$ python -q
>>> import numpy as np
>>> np.set_printoptions(precision=1, suppress=True, linewidth=120)
>>> tidy = lambda a: np.round(a, 1) + 0
>>> J = np.load("out1.npy")
>>> print(J)
[[-1.7 -0.1 -3.6 -0.3]
 [ 1.4  0.   5.7  0.3]
 [ 1.1  0.   1.6  0.2]
 [-2.   0.   4.5 -0.2]
 [ 0.   0.   1.2 -0.5]
 [ 0.4  0.   5.6 -0.2]
 [ 0.5  0.   5.  -0.1]
 [ 0.  -0.1  1.2 -0.2]
 [-1.6  0.1 -6.  -0.1]
 [ 1.2  0.  -6.   0. ]
 [ 0.7  0.   0.3 -0.1]
 [ 0.7  0.  -4.8 -0.5]
 [-0.1  0.1 -2.   0.3]
 [ 0.1  0.  -1.8 -0.1]
 [ 0.5  0.  -1.3  0.2]
 [-0.1  0.  -0.9  0. ]
 [-0.9  0.  -8.1  0.2]
 [ 0.2  0.1  0.3 -0.2]
 [ 0.1 -0.1 -1.8  0.2]
 [ 0.2  0.   0.8 -0.1]
 [ 0.7  0.  -6.7 -0.3]
 [ 1.7  0.  -3.2  0.1]
 [ 0.5  0.   7.5  0.1]
 [-0.8  0.  -1.9  0. ]
 [ 0.9  0.  -5.2 -0.2]]
>>> # column 2 is much longer than the rest
>>> print(np.count_nonzero(J))
76
>>> print(tidy(np.linalg.norm(J)))
21.6
>>> print(tidy(J.sum(axis=1)))
[-5.7  7.4  2.9  2.3  0.7  5.8  5.4  0.9 -7.6 -4.8  0.9 -4.6 -1.7 -1.8 -0.6 -1.  -8.8  0.4 -1.6  0.9 -6.3 -1.4  8.1
 -2.7 -4.5]
>>> print(np.linalg.matrix_rank(J))
4
>>> print(tidy(J.mean(axis=0)))
[ 0.1  0.  -0.8 -0.1]
>>> cen = (J - J.mean(axis=0)) / J.std(axis=0)
>>> print(tidy(cen.std(axis=0)))
[1. 1. 1. 1.]
>>> c = np.linalg.lstsq(np.delete(cen, 1, axis=1), cen[:, 1])[0]
>>> print(tidy(c))
[ 0.  -0.1  0.1]
>>> print(np.abs(c).argmax())
2
>>> cov = np.cov(J, rowvar=False)
>>> print(tidy(np.linalg.eigvalsh(cov)[::-1]))
[17.9  0.9  0.   0. ]
>>> K = np.loadtxt("a.csv", delimiter=",")
>>> print(K)
[[ 4. 10. 13.  7.  3.  6. 10.  5.]
 [10. 16.  5. 16.  1. 16.  9.  6.]
 [13.  5. 18. 10.  4. 12.  8.  4.]
 [ 7. 16. 10.  6.  8.  9.  3.  8.]
 [ 3.  1.  4.  8.  0.  3.  5.  9.]
 [ 6. 16. 12.  9.  3.  0. 15. 14.]
 [10.  9.  8.  3.  5. 15.  6.  6.]
 [ 5.  6.  4.  8.  9. 14.  6.  2.]]
>>> w, evecs = np.linalg.eigh(K)
>>> vec = np.array([0, -3, 2, -1, 1, 2, -2, 3])
>>> print(vec @ K @ vec)
92.0
>>> print((np.sign(evecs[:, -1].round(6)) == np.sign(evecs[0, -1].round(6))).astype(int))
[1 1 1 1 1 1 1 1]
>>> rng = np.random.default_rng(9656)
>>> idx = rng.permutation(8)
>>> print(idx)
[7 3 2 5 1 0 4 6]
>>> out = K[idx][:, idx]
>>> print(tidy(np.sort(np.abs(np.linalg.eigvals(out)))))
[ 2.8  5.5  6.8  7.3 11.7 14.  19.6 66. ]
>>> print(np.trace(out))
52.0
>>> A = np.load("layer3.npy")
>>> print(A)
[[  4.8  -2.  -10.4  -7. ]
 [ -5.9  -4.5  -0.9   2.1]
 [ -2.9   3.5  15.9   2.5]
 [ -3.5  -4.9   8.5 -12.8]
 [  1.1  -3.3 -12.3   0.9]
 [ -1.6  -2.5   8.7  -9.6]
 [ -2.2   3.2  -0.9  12.4]
 [ -9.8  -2.3   6.8   9.3]
 [ -4.3   0.1  25.4 -11.5]
 [ -4.4  -6.1   0.5  -4.9]
 [  2.4   0.4 -22.8  13.9]
 [  3.7   5.7  17.5 -10.4]]
>>> idx = A[:, 1] > np.median(A[:, 1])
>>> r0 = A[idx].mean(axis=0) - A[~idx].mean(axis=0)
>>> print(((A - A.mean(axis=0)) @ r0 > 0).astype(int))
[0 0 1 0 0 0 1 0 1 0 1 1]
>>> print(tidy((((A - A.mean(axis=0)) @ r0 > 0) == idx).mean()))
0.9
>>> print(idx.astype(int))
[1 0 1 0 0 0 1 0 1 0 1 1]
